$ ipython --no-banner

In [1]: import numpy as np

In [2]: import numpy.linalg as la

In [3]: np.set_printoptions(suppress=True, linewidth=100)

In [4]: rnd = lambda a: np.round(a, 3) + 0

In [5]: Z = np.array([[2, 0, 2, 3, 0], [1, 1, 3, 1, 3], [1, 1, 3, 0, 2]])

In [6]: rng = np.random.default_rng(317)

In [7]: data = rng.normal(size=(12, 3)) @ Z + np.array([1, 3, 0, 1, 2])

In [8]: rnd(data)
Out[8]: 
array([[ 0.243,  3.852,  0.947, -1.994,  3.122],
       [ 4.148,  4.866,  6.881,  3.331,  6.14 ],
       [ 3.126,  1.832, -0.21 ,  4.656, -1.619],
       [ 0.268,  2.512, -1.707, -0.799, -0.408],
       [ 0.132,  3.69 ,  0.511, -0.136,  4.58 ],
       [ 5.533,  4.607,  7.747,  5.994,  5.819],
       [-0.088,  1.245, -4.599,  1.207, -2.305],
       [ 2.118,  3.319,  1.756,  3.076,  3.514],
       [ 0.079,  3.792,  0.664, -0.606,  4.549],
       [ 4.017,  3.387,  3.79 ,  5.596,  3.425],
       [-0.727,  0.569, -6.588,  0.604, -4.313],
       [ 0.19 ,  2.619, -1.573,  1.003,  1.883]])

In [9]: # rows and columns are dependent

In [10]: rk = la.matrix_rank(data)

In [11]: rk
Out[11]: np.int64(4)

In [12]: N = la.svd(data)[2][rk:].T

In [13]: rnd(N @ N.T)
Out[13]: 
array([[ 0.594, -0.273, -0.257, -0.225,  0.225],
       [-0.273,  0.125,  0.118,  0.103, -0.103],
       [-0.257,  0.118,  0.111,  0.097, -0.097],
       [-0.225,  0.103,  0.097,  0.085, -0.085],
       [ 0.225, -0.103, -0.097, -0.085,  0.085]])

In [14]: N.shape
Out[14]: (5, 1)

In [15]: np.allclose(data @ N, 0)
Out[15]: True

In [16]: [int(la.matrix_rank(data[:i])) for i in range(1, len(data) + 1)]
Out[16]: [1, 2, 3, 4, 4, 4, 4, 4, 4, 4, 4, 4]

In [17]: np.allclose(data[:-1].T @ la.lstsq(data[:-1].T, data[-1])[0], data[-1])
Out[17]: True

In [18]: la.lstsq(data[:-1].T, data[-1])[2]
Out[18]: np.int32(4)

In [19]: rnd(data @ la.pinv(data) @ data)
Out[19]: 
array([[ 0.243,  3.852,  0.947, -1.994,  3.122],
       [ 4.148,  4.866,  6.881,  3.331,  6.14 ],
       [ 3.126,  1.832, -0.21 ,  4.656, -1.619],
       [ 0.268,  2.512, -1.707, -0.799, -0.408],
       [ 0.132,  3.69 ,  0.511, -0.136,  4.58 ],
       [ 5.533,  4.607,  7.747,  5.994,  5.819],
       [-0.088,  1.245, -4.599,  1.207, -2.305],
       [ 2.118,  3.319,  1.756,  3.076,  3.514],
       [ 0.079,  3.792,  0.664, -0.606,  4.549],
       [ 4.017,  3.387,  3.79 ,  5.596,  3.425],
       [-0.727,  0.569, -6.588,  0.604, -4.313],
       [ 0.19 ,  2.619, -1.573,  1.003,  1.883]])

In [20]: rnd(np.trace(la.pinv(data) @ data))
Out[20]: np.float64(4.0)

In [21]: cov = data.T @ data

In [22]: rnd(la.svd(data, compute_uv=False) ** 2)
Out[22]: array([519.308,  94.644,  78.238,   6.371,   0.   ])

In [23]: rnd(np.trace(cov)), rnd((data ** 2).sum())
Out[23]: (np.float64(698.561), np.float64(698.561))

In [24]: rnd(np.diag(cov))
Out[24]: array([ 78.939, 128.622, 196.388, 117.306, 177.306])

In [25]: rnd(cov)
Out[25]: 
array([[ 78.939,  74.411,  94.481,  89.408,  79.118],
       [ 74.411, 128.622,  77.624,  73.499, 121.74 ],
       [ 94.481,  77.624, 196.388,  82.886, 151.889],
       [ 89.408,  73.499,  82.886, 117.306,  64.99 ],
       [ 79.118, 121.74 , 151.889,  64.99 , 177.306]])

In [26]: rnd(la.eigvalsh(cov)[::-1])
Out[26]: array([519.308,  94.644,  78.238,   6.371,   0.   ])

In [27]: Uu, s, vt = la.svd(data)

In [28]: rnd(s)
Out[28]: array([22.788,  9.729,  8.845,  2.524,  0.   ])

In [29]: np.argmax(s[:-1] / (s[1:] + 1e-6)) + 1
Out[29]: np.int64(4)

In [30]: other = Uu[:, :4] @ np.diag(s[:4]) @ vt[:4]

In [31]: rnd(other)
Out[31]: 
array([[ 0.243,  3.852,  0.947, -1.994,  3.122],
       [ 4.148,  4.866,  6.881,  3.331,  6.14 ],
       [ 3.126,  1.832, -0.21 ,  4.656, -1.619],
       [ 0.268,  2.512, -1.707, -0.799, -0.408],
       [ 0.132,  3.69 ,  0.511, -0.136,  4.58 ],
       [ 5.533,  4.607,  7.747,  5.994,  5.819],
       [-0.088,  1.245, -4.599,  1.207, -2.305],
       [ 2.118,  3.319,  1.756,  3.076,  3.514],
       [ 0.079,  3.792,  0.664, -0.606,  4.549],
       [ 4.017,  3.387,  3.79 ,  5.596,  3.425],
       [-0.727,  0.569, -6.588,  0.604, -4.313],
       [ 0.19 ,  2.619, -1.573,  1.003,  1.883]])

In [32]: rnd(la.norm(data - other) / la.norm(data))
Out[32]: np.float64(0.0)

In [33]: la.matrix_rank(other)
Out[33]: np.int64(4)

In [34]: X = np.array([[6.0, 1.0, 1.0, 1.0, 1.0, 1.0, 1.0],
    ...:     [1.0, 6.0, 1.0, 1.0, 1.0, 1.0, 1.0],
    ...:     [1.0, 1.0, 6.0, 1.0, 1.0, 1.0, 1.0],
    ...:     [1.0, 1.0, 1.0, 6.0, 1.0, 1.0, 1.0],
    ...:     [1.0, 1.0, 1.0, 1.0, 6.0, 1.0, 1.0],
    ...:     [1.0, 1.0, 1.0, 1.0, 1.0, 6.0, 1.0],
    ...:     [1.0, 1.0, 1.0, 1.0, 1.0, 1.0, 6.0]])

In [35]: Xc = data - data.mean(axis=0)

In [36]: V = la.svd(Xc)[2][:4]

In [37]: other = Xc - Xc @ V.T @ V

In [38]: rnd(np.cov(Xc @ V.T, rowvar=False))
Out[38]: 
array([[33.448,  0.   ,  0.   ,  0.   ],
       [ 0.   ,  8.067,  0.   ,  0.   ],
       [ 0.   ,  0.   ,  0.678,  0.   ],
       [ 0.   ,  0.   ,  0.   ,  0.   ]])

In [39]: la.norm(other, axis=1).round(6).argmax()
Out[39]: np.int64(0)

In [40]: rnd((Xc @ V.T).std(axis=0))
Out[40]: array([5.537, 2.719, 0.788, 0.   ])

In [41]: rnd(la.norm(other) / la.norm(Xc))
Out[41]: np.float64(0.0)

In [42]: u = np.array([-2, -1, -1, 0, -2, -2, -4])

In [43]: K = u[np.abs(np.subtract.outer(np.arange(7), np.arange(7)))]

In [44]: K
Out[44]: 
array([[-2, -1, -1,  0, -2, -2, -4],
       [-1, -2, -1, -1,  0, -2, -2],
       [-1, -1, -2, -1, -1,  0, -2],
       [ 0, -1, -1, -2, -1, -1,  0],
       [-2,  0, -1, -1, -2, -1, -1],
       [-2, -2,  0, -1, -1, -2, -1],
       [-4, -2, -2,  0, -1, -1, -2]])

In [45]: other = K[0, 0] * K[1:] - np.outer(K[1:, 0], K[0])

In [46]: other
Out[46]: 
array([[  0,   3,   1,   2,  -2,   2,   0],
       [  0,   1,   3,   2,   0,  -2,   0],
       [  0,   2,   2,   4,   2,   2,   0],
       [  0,  -2,   0,   2,   0,  -2,  -6],
       [  0,   2,  -2,   2,  -2,   0,  -6],
       [  0,   0,   0,   0,  -6,  -6, -12]])

In [47]: np.flatnonzero(~other.round(6).any(axis=1))
Out[47]: array([], dtype=int64)

In [48]: K[:, 0] / K[0, 0]
Out[48]: array([ 1. ,  0.5,  0.5, -0. ,  1. ,  1. ,  2. ])

In [49]: cov = other.T @ other

In [50]: np.diag(cov)
Out[50]: array([  0,  22,  18,  32,  48,  52, 216])

In [51]: cov
Out[51]: 
array([[  0,   0,   0,   0,   0,   0,   0],
       [  0,  22,   6,  16,  -6,  12,   0],
       [  0,   6,  18,  12,   6,   0,  12],
       [  0,  16,  12,  32,   0,   4, -24],
       [  0,  -6,   6,   0,  48,  36,  84],
       [  0,  12,   0,   4,  36,  52,  84],
       [  0,   0,  12, -24,  84,  84, 216]])

In [52]: la.matrix_rank(cov)
Out[52]: np.int64(6)

In [53]: rnd(la.eigvalsh(cov)[::-1])
Out[53]: array([288.363,  54.545,  24.358,  19.091,   1.337,   0.305,   0.   ])

In [54]: rnd(la.svd(other, compute_uv=False) ** 2)
Out[54]: array([288.363,  54.545,  24.358,  19.091,   1.337,   0.305])

In [55]: ev, V = la.eigh(K)

In [56]: vec = np.array([-1, 2, -1, 0, -1, -1, -2])

In [57]: rnd(la.eigvalsh(K[1:, 1:]))
Out[57]: array([-7.144, -2.532, -2.384, -1.347,  0.528,  0.879])

In [58]: rnd(vec @ K @ vec / (vec @ vec)), rnd(ev[0]), rnd(ev[-1])
Out[58]: (np.float64(-3.167), np.float64(-9.793), np.float64(2.514))

In [59]: ev, V = la.eigh(K)

In [60]: rnd(ev.sum()), np.trace(K)
Out[60]: (np.float64(-14.0), np.int64(-14))

In [61]: rnd(np.abs(V[:, -1]))
Out[61]: array([0.662, 0.212, 0.128, 0.   , 0.128, 0.212, 0.662])

In [62]: rnd(la.eigvalsh(K @ K))
Out[62]: array([ 0.062,  0.327,  4.352,  6.034,  6.321,  9.   , 95.904])

In [63]: rnd(V.T @ K @ V)
Out[63]: 
array([[-9.793,  0.   ,  0.   ,  0.   ,  0.   ,  0.   ,  0.   ],
       [ 0.   , -3.   ,  0.   ,  0.   ,  0.   ,  0.   ,  0.   ],
       [ 0.   ,  0.   , -2.456,  0.   ,  0.   ,  0.   ,  0.   ],
       [ 0.   ,  0.   ,  0.   , -2.086,  0.   ,  0.   ,  0.   ],
       [ 0.   ,  0.   ,  0.   ,  0.   ,  0.249,  0.   ,  0.   ],
       [ 0.   ,  0.   ,  0.   ,  0.   ,  0.   ,  0.572,  0.   ],
       [ 0.   ,  0.   ,  0.   ,  0.   ,  0.   ,  0.   ,  2.514]])

In [64]: np.abs(V[:, -1]).round(6).argmax()
Out[64]: np.int64(0)

In [65]: rnd(V.T @ V)
Out[65]: 
array([[1., 0., 0., 0., 0., 0., 0.],
       [0., 1., 0., 0., 0., 0., 0.],
       [0., 0., 1., 0., 0., 0., 0.],
       [0., 0., 0., 1., 0., 0., 0.],
       [0., 0., 0., 0., 1., 0., 0.],
       [0., 0., 0., 0., 0., 1., 0.],
       [0., 0., 0., 0., 0., 0., 1.]])

In [66]: rnd(ev)
Out[66]: array([-9.793, -3.   , -2.456, -2.086,  0.249,  0.572,  2.514])

In [67]: other = la.inv(K)

In [68]: rnd(K @ other)
Out[68]: 
array([[1., 0., 0., 0., 0., 0., 0.],
       [0., 1., 0., 0., 0., 0., 0.],
       [0., 0., 1., 0., 0., 0., 0.],
       [0., 0., 0., 1., 0., 0., 0.],
       [0., 0., 0., 0., 1., 0., 0.],
       [0., 0., 0., 0., 0., 1., 0.],
       [0., 0., 0., 0., 0., 0., 1.]])

In [69]: np.allclose(other, K.T)
Out[69]: False

In [70]: rnd(other)
Out[70]: 
array([[ 0.5  , -0.333, -0.333,  0.833, -0.667, -0.333,  0.167],
       [-0.333,  0.667,  0.   , -0.667,  1.   , -0.333, -0.333],
       [-0.333,  0.   ,  0.667, -1.   ,  0.333,  1.   , -0.667],
       [ 0.833, -0.667, -1.   ,  1.167, -1.   , -0.667,  0.833],
       [-0.667,  1.   ,  0.333, -1.   ,  0.667,  0.   , -0.333],
       [-0.333, -0.333,  1.   , -0.667,  0.   ,  0.667, -0.333],
       [ 0.167, -0.333, -0.667,  0.833, -0.333, -0.333,  0.5  ]])

In [71]: (np.abs(other) > 1e-9).astype(int)
Out[71]: 
array([[1, 1, 1, 1, 1, 1, 1],
       [1, 1, 0, 1, 1, 1, 1],
       [1, 0, 1, 1, 1, 1, 1],
       [1, 1, 1, 1, 1, 1, 1],
       [1, 1, 1, 1, 1, 0, 1],
       [1, 1, 1, 1, 0, 1, 1],
       [1, 1, 1, 1, 1, 1, 1]])

In [72]: W0 = np.loadtxt("out7.csv", delimiter=",")

In [73]: W0
Out[73]: 
array([[-2.   , -0.7  , -0.9  ,  0.5  , -1.412],
       [ 0.1  ,  0.8  , -0.3  , -1.4  ,  1.666],
       [ 0.1  , -0.9  ,  2.   , -2.4  , -1.732],
       [ 0.   ,  0.5  ,  1.5  , -0.4  ,  0.96 ],
       [-1.1  , -0.2  ,  0.3  ,  1.2  , -0.334],
       [ 0.4  , -2.7  ,  1.   ,  1.1  , -5.444],
       [-0.5  ,  1.5  , -1.2  , -1.5  ,  3.018],
       [ 0.3  , -1.4  ,  0.6  ,  0.   , -2.837],
       [ 0.7  ,  1.2  ,  0.8  ,  1.1  ,  2.434],
       [ 1.   , -0.7  ,  0.7  , -0.7  , -1.458],
       [-0.6  ,  0.   ,  1.   , -2.2  , -0.05 ],
       [ 0.6  ,  0.1  ,  1.9  , -0.9  ,  0.303],
       [-0.2  , -0.5  , -0.8  , -1.8  , -0.993],
       [ 2.3  , -0.8  ,  0.2  , -0.1  , -1.68 ],
       [ 0.5  , -1.9  ,  0.   ,  1.7  , -3.772],
       [ 0.9  ,  0.1  , -0.1  ,  1.1  ,  0.192],
       [-0.8  , -1.   ,  1.   , -2.2  , -2.042],
       [ 0.2  ,  0.2  , -1.2  , -0.1  ,  0.336],
       [ 0.   ,  1.3  , -1.   , -0.4  ,  2.593],
       [-0.9  ,  1.6  , -0.5  , -1.7  ,  3.27 ],
       [ 0.2  ,  0.2  ,  1.7  ,  0.9  ,  0.456],
       [-0.3  , -0.8  ,  0.8  , -0.3  , -1.613],
       [ 1.5  , -1.   , -1.4  , -0.2  , -1.929],
       [-1.2  , -0.6  , -1.2  ,  1.1  , -1.188],
       [ 1.5  ,  0.3  , -1.5  , -0.8  ,  0.56 ],
       [ 0.7  , -0.5  ,  0.3  ,  0.8  , -0.93 ]])

In [74]: z = W0[:, 3] > np.median(W0[:, 3])

In [75]: u = W0[z].mean(axis=0) - W0[~z].mean(axis=0)

In [76]: z.astype(int)
Out[76]: array([1, 0, 0, 0, 1, 1, 0, 1, 1, 0, 0, 0, 0, 1, 1, 1, 0, 1, 0, 0, 1, 0, 1, 1, 0, 1])

In [77]: rnd(u)
Out[77]: array([ 0.262, -0.792, -0.269,  1.985, -1.584])

In [78]: vec = np.array([2, -1, -2, -2, -2])

In [79]: y = W0 @ vec

In [80]: rnd(la.solve(W0.T @ W0, W0.T @ y))
Out[80]: array([ 2., -1., -2., -2., -2.])

In [81]: rnd(la.lstsq(W0, y)[0])
Out[81]: array([ 2., -1., -2., -2., -2.])

In [82]: y = y + 0.3 * rng.normal(size=26)

In [83]: rnd(y)
Out[83]: 
array([ 0.6  , -0.762,  5.299, -4.681, -4.189,  9.898, -2.874,  6.481, -8.242,  5.716,  0.685,
       -1.197,  7.3  ,  8.351,  7.148, -0.179,  5.519,  2.434, -3.116, -5.882, -5.561,  2.439,
       11.011,  0.824,  6.611,  1.354])

In [84]: c, *_ = la.lstsq(W0, y)

In [85]: [round(float(la.norm(la.solve(W0.T @ W0 + lam * np.eye(5), W0.T @ y))), 2) for lam in (0, 1, 10, 100)]
Out[85]: [4.2, 3.96, 3.07, 1.26]
